% python3 -q
>>> import numpy as np
>>> from numpy import linalg as LA
>>> np.set_printoptions(suppress=True, linewidth=160)
>>> rd = lambda a: np.round(a, 1) + 0
>>> u = np.array([1, 0, 0, 1])
>>> X = np.array([np.roll(u, i) for i in range(4)])
>>> print(X)
[[1 0 0 1]
 [1 1 0 0]
 [0 1 1 0]
 [0 0 1 1]]
>>> proj = np.triu(np.array([[2, 1, -2, 2], [2, 3, 3, -2], [-3, -2, -2, -2], [3, -3, 3, 1]]), 1) + np.eye(4)
>>> A2 = proj @ X @ LA.inv(proj)
>>> print(proj @ X - X @ proj)
[[ 1. -2.  2.  0.]
 [ 0.  2.  0. -2.]
 [ 0.  0. -5.  2.]
 [ 0.  0.  0.  2.]]
>>> print(np.trace(A2), np.trace(X))
4.0 4
>>> print(LA.matrix_rank(A2))
3
>>> print((X @ X)[0])
[1 0 1 2]
>>> print(np.fft.fft(X[0]))
[2.+0.j 1.+1.j 0.+0.j 1.-1.j]
>>> print(rd(np.sort(np.abs(np.fft.fft(X[0])))), rd(np.sort(LA.svd(X, compute_uv=False))))
[0.  1.4 1.4 2. ] [0.  1.4 1.4 2. ]
>>> rk = LA.matrix_rank(X)
>>> print(rk)
3
>>> N = LA.svd(X)[2][rk:].T
>>> print([int(LA.matrix_rank(np.delete(X, i, axis=0))) for i in range(4)])
[3, 3, 3, 3]
>>> print(N.shape)
(4, 1)
>>> print(np.allclose(X @ N, 0))
True
>>> left, s, Vh = LA.svd(X)
>>> vecs = Vh[:(s > 1e-8).sum()]
>>> rng = np.random.default_rng(13048)
>>> vec = X[2] + 2 * X[0] + rng.integers(2) * np.eye(4)[2]
>>> print(vec)
[2. 1. 1. 2.]
>>> print(LA.matrix_rank(np.vstack([X, vec])))
3
>>> print(rd(vecs.T @ vecs))
[[ 0.8  0.2 -0.3  0.2]
 [ 0.2  0.8  0.3 -0.2]
 [-0.3  0.3  0.7  0.3]
 [ 0.2 -0.2  0.3  0.7]]
>>> print(rd(LA.norm(vec - vecs.T @ vecs @ vec)))
0.0
>>> blk = np.stack([X, 5 * X, X[::-1]])
>>> print(rd(LA.norm(blk, axis=(1, 2))))
[ 2.8 14.1  2.8]
>>> print(np.einsum("bij,cij->bc", blk, blk))
[[  8  40   4]
 [ 40 200  20]
 [  4  20   8]]
>>> data = np.array([[1, 4, 0, 0], [4, 6, 0, 0], [0, 0, 1, 4], [0, 0, 4, 6]])
>>> print(data)
[[1 4 0 0]
 [4 6 0 0]
 [0 0 1 4]
 [0 0 4 6]]
>>> lab = rng.permutation(4)
>>> print(lab)
[3 1 0 2]
>>> A2 = data[lab][:, lab]
>>> print(np.trace(A2))
14
>>> print(np.allclose(A2, data))
False
>>> proj = np.triu(np.array([[-4, 0, 4, -1], [3, 5, -2, 1], [-3, 0, 4, -1], [-5, 0, -2, -2]]), 1) + np.eye(4)
>>> A2 = proj @ data @ LA.inv(proj)
>>> print(rd(LA.det(A2)))
100.0
>>> print(A2)
[[ 1.  4.  4. 11.]
 [ 4.  6. -2. -6.]
 [ 0.  0. -3. -5.]
 [ 0.  0.  4. 10.]]
>>> print(rd(np.poly(A2)))
[  1. -14.  29. 140. 100.]
>>> print(np.trace(A2), np.trace(data))
14.0 14
>>> w, vecs = LA.eig(A2)
>>> print(rd(np.sort(LA.eigvals(A2.T))))
[-1.2+0.j -1.2+0.j  8.2+0.j  8.2+0.j]
>>> print(rd(np.sort(LA.eigvals(LA.inv(A2)))))
[-0.8 -0.8  0.1  0.1]
>>> print(rd(w))
[-1.2  8.2 -1.2  8.2]
>>> print(rd(A2 @ vecs[:, 0] - w[0] * vecs[:, 0]))
[0. 0. 0. 0.]
>>> print(rd(np.sort(LA.eigvals(A2 @ A2))))
[ 1.5  1.5 67.5 67.5]
>>> print(rd(LA.norm(data[0] - data[1])))
3.6
>>> print(rd(LA.norm(data) ** 2 / LA.norm(data, 2) ** 2))
2.0
>>> print(rd(LA.norm(data, axis=1)))
[4.1 7.2 4.1 7.2]
>>> print(rd(LA.norm(data, axis=0)))
[4.1 7.2 4.1 7.2]
>>> print(rd(LA.norm(data, 1)), rd(LA.norm(data, np.inf)))
10.0 10.0
>>> K = np.load("sample13.npy")
>>> print(K)
[[-1.   0.8  0.5]
 [-0.9  0.  -0.1]
 [ 1.  -0.6 -0.2]
 [-1.   0.9  0.6]
 [-0.9  0.5  0.3]
 [-1.   0.6  0.3]
 [-0.6  0.2  0.1]
 [-1.   0.4  0.1]
 [ 1.  -0.2  0. ]
 [ 0.9 -0.6 -0.3]
 [ 0.1 -0.3 -0.2]
 [ 1.  -0.9 -0.6]]
>>> vec = np.array([-3, -1, 0])
>>> target = K @ vec
>>> print(rd(target))
[ 2.2  2.7 -2.4  2.1  2.2  2.4  1.6  2.6 -2.8 -2.1  0.  -2.1]
>>> print(rd(LA.solve(K.T @ K, K.T @ target)))
[-3. -1.  0.]
>>> target = target + 0.3 * rng.normal(size=12)
>>> print(rd(target))
[ 2.2  2.6 -2.   2.2  2.1  2.6  1.5  2.5 -2.9 -2.2  0.2 -2. ]
>>> b, *_ = LA.lstsq(K, target)
>>> print([round(float(LA.norm(LA.solve(K.T @ K + lam * np.eye(3), K.T @ target))), 2) for lam in (0, 1, 10, 100)])
[4.04, 2.1, 1.14, 0.24]
>>> print(b.round())
[-3. -2.  1.]
>>> Q, R = LA.qr(K)
>>> print(rd(np.trace(Q @ Q.T)))
3.0
>>> print(Q.shape, R.shape)
(12, 3) (3, 3)
>>> print(rd(Q @ R))
[[-1.   0.8  0.5]
 [-0.9  0.  -0.1]
 [ 1.  -0.6 -0.2]
 [-1.   0.9  0.6]
 [-0.9  0.5  0.3]
 [-1.   0.6  0.3]
 [-0.6  0.2  0.1]
 [-1.   0.4  0.1]
 [ 1.  -0.2  0. ]
 [ 0.9 -0.6 -0.3]
 [ 0.1 -0.3 -0.2]
 [ 1.  -0.9 -0.6]]
>>> print(rd(Q.T @ Q))
[[1. 0. 0.]
 [0. 1. 0.]
 [0. 0. 1.]]
>>> print(K.shape)
(12, 3)
>>> print(rd(LA.svd(K, compute_uv=False)))
[3.8 1.  0.1]
>>> print(rd(K.mean(axis=0)))
[-0.2  0.1  0. ]
